$ ipython --no-banner

In [1]: import numpy as np

In [2]: np.set_printoptions(suppress=True, linewidth=120)

In [3]: rnd = lambda a: np.round(a, 3) + 0

In [4]: F = np.loadtxt("dump.csv", delimiter=",")

In [5]: F
Out[5]: 
array([[ 0.905,  0.08 , -0.604, -0.981,  1.   ,  0.915, -0.883, -0.454, -0.999],
       [ 0.551, -0.917, -1.   , -0.03 , -0.997, -0.867, -0.991,  0.149,  0.934],
       [-0.149,  0.485,  0.862, -0.3  ,  0.892,  0.578,  0.319,  0.363, -0.168],
       [-0.997, -0.572,  1.   , -0.74 ,  1.   ,  0.996,  0.99 , -0.782, -0.985],
       [-0.691, -0.859,  0.139, -0.952,  0.998,  0.963, -0.686, -0.572, -0.98 ],
       [ 0.3  , -0.168, -0.929, -0.551,  0.508,  0.235, -0.84 ,  0.493,  0.363],
       [ 0.997,  0.869, -0.996,  0.979, -1.   , -0.999,  0.09 , -0.43 ,  0.565],
       [ 0.01 , -0.851, -0.808,  0.282, -0.887, -0.617,  0.02 , -0.912, -0.869],
       [ 1.   ,  0.818, -1.   , -0.43 , -0.273, -0.97 , -0.998,  0.789,  0.197],
       [-0.53 , -0.11 ,  0.139, -0.149,  0.03 ,  0.397, -0.168,  0.446,  0.68 ],
       [-0.876, -0.336, -0.188,  0.879, -0.999, -0.686,  0.388,  0.611,  0.998],
       [ 0.991,  0.91 , -0.821,  0.982, -0.999, -0.998,  0.793, -0.611,  0.08 ],
       [ 0.537,  0.129, -0.975, -0.804,  0.91 ,  0.537, -0.954,  0.827,  0.585],
       [-0.992, -0.896,  0.97 , -0.598,  0.731,  0.958,  0.438, -0.168,  0.264],
       [-0.892, -0.789, -0.726, -0.989,  1.   ,  0.994, -0.978,  0.859,  0.188],
       [-0.824,  0.03 ,  0.989, -0.03 ,  0.721,  0.716,  0.818, -0.119, -0.245],
       [-0.999, -0.818,  0.999, -0.923,  0.998,  0.998,  0.43 ,  0.611,  0.47 ],
       [-0.983,  0.168,  0.998, -0.327,  0.872,  0.958,  0.757,  0.818,  0.927],
       [-0.797, -0.01 ,  0.716,  0.941, -0.999, -0.814,  0.854,  0.178,  0.988],
       [ 0.808,  0.578, -0.711,  0.903, -0.996, -0.963,  0.47 , -0.159,  0.721],
       [ 0.999,  0.592, -1.   ,  0.675, -0.983, -0.994, -0.89 , -0.485, -0.617],
       [-0.119, -0.159, -0.934, -0.99 ,  1.   ,  0.986, -0.99 ,  0.939,  0.09 ],
       [-0.837, -0.515,  0.941, -0.977,  1.   ,  0.994, -0.47 ,  0.129, -0.961],
       [ 0.97 ,  0.932, -0.999,  0.04 , -0.821, -0.814, -0.985,  0.992,  0.999],
       [-0.938, -0.388,  0.996, -0.901,  0.999,  0.989,  0.508, -0.07 , -0.912],
       [ 0.922, -0.09 , -0.999,  0.207, -0.944, -0.894, -0.92 ,  0.168,  0.544],
       [ 0.1  , -0.43 , -0.762, -0.988,  1.   ,  0.979, -0.963,  0.478, -0.945],
       [-0.04 , -0.414,  0.38 ,  0.821, -0.984, -0.834,  0.814, -0.862, -0.508],
       [ 0.998,  0.53 , -0.998, -0.864,  0.996, -0.537, -0.956, -0.617, -0.999],
       [ 0.99 ,  0.887,  0.3  , -0.845,  1.   ,  0.345, -0.235, -0.523, -0.999],
       [ 0.67 , -0.716, -0.991, -0.721,  0.68 ,  0.   , -0.919, -0.493, -0.869],
       [ 0.981,  0.762, -0.762,  0.515, -0.3  , -0.915,  0.149, -0.585, -0.914],
       [-0.905, -0.336,  0.446, -0.997,  1.   ,  0.999, -0.974,  0.961, -0.119],
       [-0.327,  0.898,  1.   , -0.354,  0.997,  0.881,  0.93 ,  0.371, -0.797]])

In [6]: dist = np.linalg.norm(F[:, None] - F[None], axis=-1)

In [7]: np.linalg.matrix_rank(dist ** 2)
Out[7]: np.int64(11)

In [8]: dist[22].round(6).argsort(kind="stable")[:4]
Out[8]: array([22, 24,  4, 32])

In [9]: np.unravel_index(dist.round(6).argmax(), dist.shape)
Out[9]: (np.int64(3), np.int64(23))

In [10]: dist.mean(axis=1).argmax()
Out[10]: np.int64(18)

In [11]: cov = np.cov(F, rowvar=False)

In [12]: cov.shape
Out[12]: (9, 9)

In [13]: np.argwhere(np.triu(np.abs(np.corrcoef(F.T)) > 0.8, 1))
Out[13]: 
array([[3, 4],
       [3, 5],
       [4, 5]])

In [14]: Q, r_ = np.linalg.qr(F)

In [15]: rnd(Q.T @ Q)
Out[15]: 
array([[1., 0., 0., 0., 0., 0., 0., 0., 0.],
       [0., 1., 0., 0., 0., 0., 0., 0., 0.],
       [0., 0., 1., 0., 0., 0., 0., 0., 0.],
       [0., 0., 0., 1., 0., 0., 0., 0., 0.],
       [0., 0., 0., 0., 1., 0., 0., 0., 0.],
       [0., 0., 0., 0., 0., 1., 0., 0., 0.],
       [0., 0., 0., 0., 0., 0., 1., 0., 0.],
       [0., 0., 0., 0., 0., 0., 0., 1., 0.],
       [0., 0., 0., 0., 0., 0., 0., 0., 1.]])

In [16]: np.allclose(r_.T @ r_, F.T @ F)
Out[16]: True

In [17]: Q.shape, r_.shape
Out[17]: ((34, 9), (9, 9))

In [18]: out = np.c_[F[:, :3] @ np.array([[-1, -2, -2], [0, 0, 2], [0, -2, 0]]), np.array([3, 0, 2, 1, 2, 2, 0, 0, 2, 0, 2, 2, 1, 1, 0, 2, 1, 3, 1, 0, 1, 3, 1, 2, 0, 0, 1, 0, 3, 0, 2, 2, 3, 3])]

In [19]: rnd(out)
Out[19]: 
array([[-0.905, -0.602, -1.65 ,  3.   ],
       [-0.551,  0.898, -2.936,  0.   ],
       [ 0.149, -1.426,  1.268,  2.   ],
       [ 0.997, -0.006,  0.85 ,  1.   ],
       [ 0.691,  1.104, -0.336,  2.   ],
       [-0.3  ,  1.258, -0.936,  2.   ],
       [-0.997, -0.002, -0.256,  0.   ],
       [-0.01 ,  1.596, -1.722,  0.   ],
       [-1.   ,  0.   , -0.364,  2.   ],
       [ 0.53 ,  0.782,  0.84 ,  0.   ],
       [ 0.876,  2.128,  1.08 ,  2.   ],
       [-0.991, -0.34 , -0.162,  2.   ],
       [-0.537,  0.876, -0.816,  1.   ],
       [ 0.992,  0.044,  0.192,  1.   ],
       [ 0.892,  3.236,  0.206,  0.   ],
       [ 0.824, -0.33 ,  1.708,  2.   ],
       [ 0.999,  0.   ,  0.362,  1.   ],
       [ 0.983, -0.03 ,  2.302,  3.   ],
       [ 0.797,  0.162,  1.574,  1.   ],
       [-0.808, -0.194, -0.46 ,  0.   ],
       [-0.999,  0.002, -0.814,  1.   ],
       [ 0.119,  2.106, -0.08 ,  3.   ],
       [ 0.837, -0.208,  0.644,  1.   ],
       [-0.97 ,  0.058, -0.076,  2.   ],
       [ 0.938, -0.116,  1.1  ,  0.   ],
       [-0.922,  0.154, -2.024,  0.   ],
       [-0.1  ,  1.324, -1.06 ,  1.   ],
       [ 0.04 , -0.68 , -0.748,  0.   ],
       [-0.998,  0.   , -0.936,  3.   ],
       [-0.99 , -2.58 , -0.206,  0.   ],
       [-0.67 ,  0.642, -2.772,  2.   ],
       [-0.981, -0.438, -0.438,  2.   ],
       [ 0.905,  0.918,  1.138,  3.   ],
       [ 0.327, -1.346,  2.45 ,  3.   ]])

In [20]: rnd(np.linalg.norm(np.linalg.qr(F)[0].T @ out, axis=0) ** 2 / ((out ** 2).sum(axis=0) + 1e-12))
Out[20]: array([1.   , 1.   , 1.   , 0.417])
